>>> import numpy as np
>>> import numpy.linalg as la
>>> np.set_printoptions(precision=2, suppress=True, linewidth=200)
>>> X = np.loadtxt("run17.csv", delimiter=",")
>>> print(X)
[[0. 1. 1.]
 [1. 0. 1.]
 [1. 1. 0.]]
>>> vals, V = la.eigh(X)
>>> vec = np.array([2, 3, 4])
>>> print(V * np.abs(vals) @ V.T)
[[1.33 0.33 0.33]
 [0.33 1.33 0.33]
 [0.33 0.33 1.33]]
>>> print(round(float(vec @ X @ vec / (vec @ vec)), 2), round(float(vals[0]), 2), round(float(vals[-1]), 2))
1.79 -1.0 2.0
>>> print(np.abs(X).sum(axis=1).max(), np.round(np.abs(vals).max(), 2))
2.0 2.0
>>> print((np.sign(V[:, -1].round(6)) == np.sign(V[0, -1].round(6))).astype(int))
[1 1 1]
>>> print(la.eigvalsh(X[1:, 1:]))
[-1.  1.]
>>> print(np.argwhere(np.triu(X)))
[[0 1]
 [0 2]
 [1 2]]
>>> L = np.diag(X.sum(axis=1)) - X
>>> print(L @ np.ones(3))
[0. 0. 0.]
>>> print((la.eigvalsh(L) < 1e-8).sum())
1
>>> q, _ = la.qr(np.array([[0.0, -2.4, 0.2], [0.8, 0.3, 0.9], [1.5, -0.9, 0.2]]))
>>> J = q[:, :3]
>>> print(J)
[[ 0.    0.96 -0.28]
 [-0.47 -0.24 -0.85]
 [-0.88  0.13  0.45]]
>>> # keeps lengths
>>> print(J - J[0])
[[ 0.    0.    0.  ]
 [-0.47 -1.2  -0.57]
 [-0.88 -0.83  0.73]]
>>> print(J.shape)
(3, 3)
>>> print(np.unravel_index(np.abs(J).argmax(), J.shape))
(np.int64(0), np.int64(1))
>>> print(round(float(np.abs(J).max()), 2))
0.96
>>> print(J.mean(axis=0))
[-0.45  0.28 -0.22]
>>> print(np.count_nonzero(J))
8
>>> print(np.round(la.norm(J), 2))
1.73
>>> print(J.sum(axis=0))
[-1.35  0.85 -0.67]
>>> print(la.matrix_rank(J))
3
>>> print(J.sum(axis=1))
[ 0.69 -1.56 -0.3 ]
>>> q, V = la.qr(J[:, :1])[0], la.qr(J[:, 1:])[0]
>>> sig = la.svd(q.T @ V, compute_uv=False)
>>> print(round(la.norm(q @ q.T - V @ V.T, 2), 2))
1.0
>>> print(np.degrees(np.arccos(sig.clip(0, 1))))
[90.]
>>> vec = np.array([-5, -1, -1])
>>> print(round(float(la.det(J)), 2))
1.0
>>> print(np.round(la.inv(J), 2) + 0)
[[ 0.   -0.47 -0.88]
 [ 0.96 -0.24  0.13]
 [-0.28 -0.85  0.45]]
>>> print(J.T @ (J @ vec))
[-5. -1. -1.]
>>> print(np.round(la.norm(vec), 2), round(float(la.norm(J @ vec)), 2))
5.2 5.2
>>> print(np.sort(np.abs(np.degrees(np.angle(la.eigvals(J))))))
[  0.   113.29 113.29]
>>> data = np.load("a.npy")
>>> print(data)
[[0.5  0.   0.   0.   0.25 0.   0.25]
 [0.   0.25 0.25 0.25 0.25 0.   0.  ]
 [0.2  0.2  0.2  0.2  0.   0.2  0.  ]
 [0.17 0.   0.   0.33 0.17 0.17 0.17]
 [0.   0.   0.   0.   0.67 0.   0.33]
 [0.   0.25 0.   0.25 0.   0.5  0.  ]
 [0.2  0.2  0.   0.   0.2  0.   0.4 ]]
>>> # row-stochastic, so 1 is an eigenvalue
>>> vec = np.array([3, -2, -1, 0, -2, 1, 0])
>>> target = data @ vec
>>> print(target)
[ 1.   -1.25  0.2   0.33 -1.33  0.   -0.2 ]
>>> print(np.round(la.solve(data, target), 2) + 0)
[ 3. -2. -1.  0. -2.  1.  0.]
>>> print(np.round(la.solve(data, 5 * target), 2) + 0)
[ 15. -10.  -5.   0. -10.   5.   0.]
>>> print(np.round(la.solve(data, data[:, 4]), 2) + 0)
[0. 0. 0. 0. 1. 0. 0.]
